$ python3 -q
>>> import numpy as np
>>> np.set_printoptions(precision=2, suppress=True, linewidth=160)
>>> K = np.load("sample2.npy")
>>> print(K)
[[ -9.9   10.96  -3.98  -3.82  -1.48]
 [-11.67  11.85  -2.85  -4.25   0.08]
 [ -9.59  10.56  -4.22  -4.75  -0.84]
 [-12.09  10.22  -3.79  -4.45   1.74]
 [ -7.94   0.4   -6.56  -2.06  -3.73]
 [ -6.8   -0.67  -8.58  -0.78  -4.52]
 [ -5.9    0.3   -6.94  -4.59  -3.88]
 [ -4.82  -0.88  -3.55  -3.23  -3.3 ]
 [ -5.89   0.2   -5.19  -4.58  -2.87]
 [ -6.19   0.23  -6.44  -3.42  -4.2 ]
 [ -6.02  -0.76  -5.82  -1.91  -3.14]]
>>> x = np.array([-3, 2, 2, 0, -1])
>>> target = K @ x
>>> print(np.round(np.linalg.lstsq(K, target)[0], 2) + 0)
[-3.  2.  2.  0. -1.]
>>> print(np.round(np.linalg.pinv(K) @ K, 2) + 0)
[[1. 0. 0. 0. 0.]
 [0. 1. 0. 0. 0.]
 [0. 0. 1. 0. 0.]
 [0. 0. 0. 1. 0.]
 [0. 0. 0. 0. 1.]]
>>> rng = np.random.default_rng(6361)
>>> target = target + 0.3 * rng.normal(size=11)
>>> print(target)
[44.9  52.41 42.1  46.83 15.24  7.15  8.35  9.3  10.3  10.25  8.14]
>>> c, *_ = np.linalg.lstsq(K, target)
>>> print(np.round(np.linalg.norm(target - K @ c), 2))
0.6
>>> print(c)
[-2.98  2.01  1.97  0.1  -1.1 ]
>>> Xs = K - K.mean(axis=0)
>>> U, sigma, VT = np.linalg.svd(Xs, full_matrices=False)
>>> print((np.sign(U[:, 0]) == np.sign(U[0, 0])).astype(int))
[1 1 1 1 0 0 0 0 0 0 0]
>>> print(np.abs(U[:, 0]).argmax())
1
>>> print(np.abs(VT[0]).argmax())
1
>>> print(sigma)
[20.59  4.86  3.31  2.66  1.17]
>>> print(np.searchsorted(np.cumsum(sigma ** 2) / (sigma ** 2).sum(), 0.9) + 1)
1
>>> print(np.abs(VT[-1]))
[0.64 0.18 0.34 0.26 0.61]
>>> X = np.load("a.npy")
>>> print(X.round(2) + 0)
[[-10.62 -13.94  10.29  -3.15  -3.82 -10.12]
 [ -9.   -11.56   8.34  -2.19  -3.59  -7.97]
 [ -6.96  -8.62   5.97  -1.06  -3.26  -5.37]
 [ -6.66  -8.19   5.63  -0.9   -3.2   -4.99]
 [ -5.64  -6.77   4.51  -0.38  -3.    -3.76]
 [ -5.15  -6.1    4.    -0.15  -2.9   -3.2 ]
 [ -5.14  -6.08   3.98  -0.14  -2.9   -3.18]
 [ -3.49  -3.87   2.32   0.56  -2.49  -1.38]
 [ -2.93  -3.15   1.8    0.75  -2.33  -0.82]
 [ -2.36  -2.44   1.3    0.92  -2.14  -0.3 ]
 [ -2.33  -2.4    1.27   0.93  -2.12  -0.27]
 [ -1.66  -1.6    0.74   1.06  -1.86   0.26]
 [ -0.85  -0.7    0.2    1.06  -1.41   0.71]
 [ -0.47  -0.33   0.03   0.93  -1.1    0.77]
 [ -0.43  -0.3    0.02   0.91  -1.06   0.76]
 [ -0.3   -0.18  -0.02   0.81  -0.9    0.72]
 [ -0.28  -0.17  -0.02   0.8   -0.89   0.71]
 [ -0.2   -0.11  -0.04   0.7   -0.75   0.65]
 [ -0.01   0.    -0.01   0.19  -0.19   0.19]
 [  0.     0.     0.     0.08  -0.08   0.08]
 [  0.     0.    -0.01  -0.13   0.13  -0.13]
 [ -0.01   0.    -0.01  -0.18   0.18  -0.18]
 [ -0.03   0.01  -0.04  -0.34   0.35  -0.34]
 [ -0.05   0.03  -0.09  -0.47   0.49  -0.46]
 [ -0.11   0.19  -0.39  -0.82   0.91  -0.72]
 [ -0.15   0.52  -0.92  -1.02   1.27  -0.76]
 [ -0.15   0.55  -0.97  -1.02   1.3   -0.75]
 [ -0.12   1.11  -1.78  -1.09   1.64  -0.53]
 [  0.42   4.02  -5.61  -0.51   2.52   1.5 ]
 [  0.87   5.82  -7.85   0.05   2.85   2.96]
 [  0.9    5.94  -8.     0.09   2.87   3.06]
 [  1.84   9.22 -11.99   1.28   3.33   5.89]
 [  1.97   9.65 -12.5    1.44   3.38   6.27]
 [  2.17  10.31 -13.29   1.7    3.45   6.85]]
>>> # null space of dimension 3
>>> rank = np.linalg.matrix_rank(X)
>>> print(rank)
3
>>> null = np.linalg.svd(X)[2][rank:].T
>>> print(np.round(null @ null.T, 2) + 0)
[[ 0.29 -0.29 -0.29  0.   -0.14 -0.14]
 [-0.29  0.62  0.29  0.   -0.19 -0.19]
 [-0.29  0.29  0.29  0.    0.14  0.14]
 [ 0.    0.    0.    0.67  0.33 -0.33]
 [-0.14 -0.19  0.14  0.33  0.57  0.24]
 [-0.14 -0.19  0.14 -0.33  0.24  0.57]]
>>> print(np.allclose(X @ null, 0))
True
>>> print(null.shape)
(6, 3)
>>> print([int(np.linalg.matrix_rank(X[:i])) for i in range(1, len(X) + 1)])
[1, 2, 3, 3, 3, 3, 3, 3, 3, 3, 3, 3, 3, 3, 3, 3, 3, 3, 3, 3, 3, 3, 3, 3, 3, 3, 3, 3, 3, 3, 3, 3, 3, 3]
>>> print(np.allclose(X[:-1].T @ np.linalg.lstsq(X[:-1].T, X[-1])[0], X[-1]))
True
>>> print(np.abs(np.diag(np.linalg.qr(X)[1])) > 1e-9)
[ True  True False  True False False]
>>> print(round(np.trace(np.linalg.pinv(X) @ X), 2))
3.0
>>> print([round(float(x), 2) for x in np.linalg.svd(X, compute_uv=False)[:3]])
[52.3, 13.27, 8.18]
>>> print(np.linalg.matrix_rank(X, rtol=0.1))
3
>>> print(np.linalg.cond(X) > 100)
True
>>> print(np.argsort(-np.linalg.norm(X, axis=0).round(6), kind="stable")[:3])
[1 2 0]
>>> print(round(np.linalg.norm(X, 2) / np.linalg.norm(X), 2))
0.96
>>> W0 = np.loadtxt("layer3.csv", delimiter=",")
>>> print(W0)
[[-1.45 -0.23  1.41 -2.44 -1.09  1.14 -1.66 -0.83]
 [-0.26 -2.95 -1.48  0.55  0.75  1.09 -1.56  0.74]
 [ 1.05 -0.55 -1.97 -1.54  0.16 -1.06  0.25 -2.67]
 [ 1.98 -1.35  2.69  0.39  1.27  0.07 -0.06 -1.11]
 [ 1.98  0.74 -0.68 -1.16  0.04  2.9   0.89  0.74]
 [ 0.92 -1.68  0.3  -0.01 -3.22 -0.59  1.08  0.64]
 [ 1.71  0.57 -0.08 -1.37  0.24 -1.77 -1.98  1.94]
 [-1.05 -1.19  0.37 -2.    1.49 -0.72  2.21  1.3 ]]
>>> C2 = W0.T @ W0
>>> print(np.round(np.trace(C2), 2), round(float((W0 ** 2).sum()), 2))
128.0 128.0
>>> print(np.linalg.svd(W0, compute_uv=False) ** 2)
[16. 16. 16. 16. 16. 16. 16. 16.]
>>> print(np.linalg.eigvalsh(C2)[::-1])
[16. 16. 16. 16. 16. 16. 16. 16.]
>>> print(np.diag(C2))
[16. 16. 16. 16. 16. 16. 16. 16.]
>>> x = np.array([4, 5, 3, 0, 3, 2, 1, 5])
>>> target = W0 @ x
>>> c, lr = np.zeros(8), 1 / np.linalg.norm(W0, 2) ** 2
>>> for i in range(40):
...     c -= lr * W0.T @ (W0 @ c - target)
...     if i % 10 == 0: print(i, round(np.linalg.norm(W0 @ c - target), 2))
... 
0 0.0
10 0.0
20 0.0
30 0.0
>>> print(c.round(2) + 0)
[4. 5. 3. 0. 3. 2. 1. 5.]
>>> print(np.round(np.linalg.cond(W0), 2))
1.0
>>> feats = np.array([[3, 3, 2],
...     [-1, 3, 3],
...     [-1, 3, -1],
...     [2, 1, -1],
...     [2, 1, -1],
...     [3, -2, -1],
...     [1, 0, -2],
...     [1, -1, 0]])
>>> # rows 3 and 4 are equal
>>> U, sigma, VT = np.linalg.svd(feats, full_matrices=False)
>>> print(np.round(U.T @ U, 2) + 0)
[[1. 0. 0.]
 [0. 1. 0.]
 [0. 0. 1.]]
>>> print(np.abs(U[:, 0]).round(6).argmax())
1
>>> print(np.cumsum(sigma ** 2) / np.sum(sigma ** 2))
[0.49 0.85 1.  ]
>>> print(np.round(U.T @ feats @ VT.T, 2) + 0)
[[6.46 0.   0.  ]
 [0.   5.52 0.  ]
 [0.   0.   3.57]]
>>> print(np.abs(VT[0]))
[0.22 0.82 0.53]
>>> print(U.shape, sigma.shape, VT.shape)
(8, 3) (3,) (3, 3)
>>> print((sigma > 1e-8).sum())
3
>>> print(np.round(VT @ VT.T, 2) + 0)
[[1. 0. 0.]
 [0. 1. 0.]
 [0. 0. 1.]]
>>> print(np.allclose(U * sigma @ VT, feats))
True
>>> P = feats @ np.linalg.solve(feats.T @ feats, feats.T)
>>> print(np.linalg.matrix_rank(np.eye(8) - P))
5
>>> print(P @ feats[:, 2])
[ 2.  3. -1. -1. -1. -1. -2.  0.]
>>> print(np.allclose(P @ P, P))
True
>>> f, v = feats[0], feats[6]
>>> print(f @ f)
22
>>> pr = (f @ v) / (f @ f) * f
>>> print(round(float((v - pr) @ f), 2))
-0.0
>>> print(np.linalg.matrix_rank(np.outer(f, v)))
1
>>> print(np.outer(f, v))
[[ 3  0 -6]
 [ 3  0 -6]
 [ 2  0 -4]]
>>> J = np.loadtxt("run6.csv", delimiter=",")
>>> print(J)
[[ 0.  2.  0.]
 [ 1.  0.  0.]
 [ 0.  0.  0.]
 [ 3.  0.  0.]
 [ 0.  0.  0.]
 [ 0. -2.  0.]
 [ 0.  1.  0.]
 [ 0.  0.  0.]]
>>> # rows and columns are dependent
>>> print([round(float(x), 2) for x in np.linalg.svd(J, compute_uv=False)[:3]])
[3.16, 3.0, 0.0]
>>> M = np.load("m.npy")
>>> print(M)
[[ 4  4  4  4]
 [ 4  8  8  8]
 [ 4  8 12 12]
 [ 4  8 12 16]]
>>> # symmetric, so the eigenvalues are real
>>> low = np.linalg.cholesky(M)
>>> print(np.diag(low) ** 2)
[4. 4. 4. 4.]
>>> print(np.prod(np.diag(low)) ** 2, np.round(np.linalg.det(M), 2))
256.0 256.0
>>> print(low)
[[2. 0. 0. 0.]
 [2. 2. 0. 0.]
 [2. 2. 2. 0.]
 [2. 2. 2. 2.]]
>>> print(low @ low.T)
[[ 4.  4.  4.  4.]
 [ 4.  8.  8.  8.]
 [ 4.  8. 12. 12.]
 [ 4.  8. 12. 16.]]
>>> w, V = np.linalg.eigh(M)
>>> x = np.array([0, 1, -2, 2])
>>> print(np.linalg.eigvalsh(M[1:, 1:]))
[ 1.29  3.14 31.57]
>>> print(V * np.maximum(w, 0) @ V.T)
[[ 4.  4.  4.  4.]
 [ 4.  8.  8.  8.]
 [ 4.  8. 12. 12.]
 [ 4.  8. 12. 16.]]
>>> print(round(x @ M @ x / (x @ x), 2), round(w[0], 2), round(w[-1], 2))
2.67 1.13 33.16
>>> print((np.sign(V[:, -1].round(6)) == np.sign(V[0, -1].round(6))).astype(int))
[1 1 1 1]
>>> mat = np.load("x.npy")
>>> print(mat)
[[  0   4  -2   6   6 -18  -8  -8]
 [ -4   0  -3 -11  -3  12  -3   2]
 [  2   3   0  -1  -9  16  -2   1]
 [ -6  11   1   0   4  -1  -3  -2]
 [ -6   3   9  -4   0  13  -1   4]
 [ 18 -12 -16   1 -13   0  -8  -4]
 [  8   3   2   3   1   8   0   0]
 [  8  -2  -1   2  -4   4   0   0]]
>>> q, R = np.linalg.qr(mat)
>>> print(q.shape, R.shape)
(8, 8) (8, 8)
>>> print(np.round(q @ R, 2) + 0)
[[  0.   4.  -2.   6.   6. -18.  -8.  -8.]
 [ -4.   0.  -3. -11.  -3.  12.  -3.   2.]
 [  2.   3.   0.  -1.  -9.  16.  -2.   1.]
 [ -6.  11.   1.   0.   4.  -1.  -3.  -2.]
 [ -6.   3.   9.  -4.   0.  13.  -1.   4.]
 [ 18. -12. -16.   1. -13.   0.  -8.  -4.]
 [  8.   3.   2.   3.   1.   8.   0.   0.]
 [  8.  -2.  -1.   2.  -4.   4.   0.   0.]]
>>> print(np.round(q.T @ q, 2) + 0)
[[1. 0. 0. 0. 0. 0. 0. 0.]
 [0. 1. 0. 0. 0. 0. 0. 0.]
 [0. 0. 1. 0. 0. 0. 0. 0.]
 [0. 0. 0. 1. 0. 0. 0. 0.]
 [0. 0. 0. 0. 1. 0. 0. 0.]
 [0. 0. 0. 0. 0. 1. 0. 0.]
 [0. 0. 0. 0. 0. 0. 1. 0.]
 [0. 0. 0. 0. 0. 0. 0. 1.]]
>>> print(np.round(abs(R[0, 0]), 2), np.round(np.linalg.norm(mat[:, 0]), 2))
23.32 23.32
>>> m1 = np.load("case17.npy")
>>> print(m1)
[[ 4  5  6  7  8  9 10 11]
 [12 13 14 15 16 17 18 19]
 [20 21 22 23 24 25 26 27]
 [28 29 30 31 32 33 34 35]
 [36 37 38 39 40 41 42 43]
 [44 45 46 47 48 49 50 51]]
>>> # null space of dimension 6
>>> D = np.linalg.norm(K[:, None] - K[None], axis=-1)
>>> print(D.shape)
(11, 11)
>>> print(np.linalg.norm(K, axis=1))
[15.84 17.4  15.64 16.96 11.15 11.89 10.92  7.61  9.53 10.45  9.18]
>>> print(np.unravel_index(D.round(6).argmax(), D.shape))
(np.int64(1), np.int64(5))
>>> print((D + 1e9 * np.eye(11)).round(6).argmin(axis=1))
[2 3 0 1 9 4 9 8 6 6 9]
>>> U, sigma, VT = np.linalg.svd(m1, full_matrices=False)
>>> print(round(np.sqrt((sigma ** 2).sum()), 2), round(np.linalg.norm(m1), 2))
213.34 213.34
>>> print(np.round(U.T @ U, 2) + 0)
[[1. 0. 0. 0. 0. 0.]
 [0. 1. 0. 0. 0. 0.]
 [0. 0. 1. 0. 0. 0.]
 [0. 0. 0. 1. 0. 0.]
 [0. 0. 0. 0. 1. 0.]
 [0. 0. 0. 0. 0. 1.]]
